>>> import numpy as np
>>> np.set_printoptions(precision=3, suppress=True, linewidth=120, sign=" ")
>>> def rd(a):
...     return np.round(a, 3) + 0
... 
>>> data = np.load("arr.npy")
>>> data
array([[ -0.485,   3.171, -11.303,   3.376,   9.266,  -4.282],
       [ -0.846,  -0.606,  -4.328,  -2.824,   6.102,  -2.243],
       [  0.558,  -0.531,   7.079,   1.377,  -7.89 ,   3.45 ],
       [  0.684,   4.823, -20.497,   2.747,  18.284, -10.02 ],
       [ -0.489,   3.962, -21.08 ,   0.708,  20.26 ,  -9.893],
       [ -1.894,  -5.485,  11.739,  -8.006,  -6.289,   5.259],
       [  0.819,   7.392, -26.26 ,   6.357,  21.676, -11.988],
       [ -0.485,  -1.326,  11.006,   1.12 , -11.313,   6.292],
       [ -0.004,   0.58 ,  -0.204,   1.126,  -0.43 ,   0.238],
       [  0.813,  -0.642,   0.826,  -1.682,  -0.086,  -0.762],
       [  0.494,   0.22 ,   1.138,   1.145,  -1.873,   0.439],
       [  0.198,  -3.388,  12.153,  -2.781, -10.263,   5.064],
       [  1.792,   1.363,  -0.101,   3.029,  -2.133,  -0.785],
       [  0.549,  -2.099,  12.177,   0.267, -12.177,   5.627],
       [  1.385,   1.244,   2.142,   3.422,  -4.541,   0.832],
       [  0.082,  -0.98 ,  -2.923,  -2.605,   4.621,  -2.365],
       [  0.083,  -1.316,   7.764,   0.169,  -7.748,   3.827],
       [  0.627,  -2.462,  11.921,  -1.041, -11.217,   5.085],
       [ -0.278,  -4.141,  13.569,  -4.779, -10.464,   5.717],
       [  0.797,   1.386,  -6.171,   0.63 ,   5.541,  -3.607],
       [  1.437,   2.364,  -2.096,   4.246,  -0.967,  -1.083],
       [ -0.866,   1.744, -11.891,  -0.419,  12.192,  -5.304],
       [  0.943,   2.421,  -7.001,   2.307,   5.182,  -3.623],
       [  2.164,  -5.649,  35.316,  -0.41 , -35.074,  15.696],
       [  0.186,  -1.201,   7.511,   0.05 ,  -7.428,   3.629],
       [ -0.662,  -1.988,   4.622,  -2.245,  -2.947,   2.222],
       [ -1.587,  -4.627,   4.584,  -8.005,   0.747,   1.324],
       [  1.161,   1.151,   2.791,   3.818,  -5.236,   1.435]])
>>> D = np.linalg.norm(data[:, None] - data[None], axis=-1)
>>> (D + 1e9 * np.eye(28)).round(6).argmin(axis=1)
array([ 21,  15,  24,   4,   3,  18,   3,  13,  10,   8,   8,  17,  20,  17,  27,   1,  24,  13,  11,  22,  12,   0,
        19,  13,  16,  10,  25,  14])
>>> rd(D[:5, :5])
array([[  0.   ,  10.754,  26.661,  14.257,  15.99 ],
       [ 10.754,   0.   ,  19.44 ,  23.09 ,  23.939],
       [ 26.661,  19.44 ,   0.   ,  40.713,  42.251],
       [ 14.257,  23.09 ,  40.713,   0.   ,   3.246],
       [ 15.99 ,  23.939,  42.251,   3.246,   0.   ]])
>>> D.shape
(28, 28)
>>> np.unravel_index(D.round(6).argmax(), D.shape)
(np.int64(6), np.int64(23))
>>> np.linalg.matrix_rank(D ** 2)
np.int64(8)
>>> idx = data[:, 3] > np.median(data[:, 3])
>>> u = data[idx].mean(axis=0) - data[~idx].mean(axis=0)
>>> idx.astype(int)
array([ 1,  0,  1,  1,  1,  0,  1,  1,  1,  0,  1,  0,  1,  0,  1,  0,  0,  0,  0,  1,  1,  0,  1,  0,  0,  0,  0,  1])
>>> np.argsort(-np.abs(u).round(6), kind="stable")
array([ 2,  4,  5,  3,  1,  0])
>>> rd((((data - data.mean(axis=0)) @ u > 0) == idx).mean())
np.float64(0.714)
>>> Xc = data - data.mean(axis=1)
Traceback (most recent call last):
  File "<python-input-16>", line 1, in <module>
    Xc = data - data.mean(axis=1)
         ~~~~~^~~~~~~~~~~~~~~~~~~
ValueError: operands could not be broadcast together with shapes (28,6) (28,) 
>>> Xc = data - data.mean(axis=0)
>>> U, s, Vt = np.linalg.svd(Xc, full_matrices=False)
>>> rd(Vt[0] * np.sign(Vt[0, np.abs(Vt[0]).argmax()]))
array([ 0.008, -0.147,  0.688, -0.073, -0.633,  0.316])
>>> np.linalg.matrix_rank(Xc)
np.int64(6)
>>> rd(s ** 2 / (s ** 2).sum())
array([ 0.955,  0.043,  0.002,  0.   ,  0.   ,  0.   ])
>>> rd((s ** 2).sum() ** 2 / (s ** 4).sum())
np.float64(1.094)
>>> cent = data[[12, 23]].astype(float)
>>> for _ in range(4):
...     idx = np.linalg.norm(data[:, None] - cent, axis=-1).argmin(axis=1)
...     cent = np.array([data[idx == j].mean(axis=0) for j in range(2)])
... 
>>> idx
array([ 0,  0,  0,  0,  0,  0,  0,  0,  0,  0,  0,  0,  0,  0,  0,  0,  0,  0,  0,  0,  0,  0,  0,  1,  0,  0,  0,  0])
>>> rd(cent[1] - cent[0])
array([  1.978,  -5.687,  35.421,  -0.466, -35.106,  15.9  ])
>>> np.bincount(idx)
array([ 27,   1])
>>> rd(cent)
array([[  0.186,   0.038,  -0.105,   0.056,   0.032,  -0.204],
       [  2.164,  -5.649,  35.316,  -0.41 , -35.074,  15.696]])
>>> np.abs(cent[1] - cent[0]).argmax()
np.int64(2)
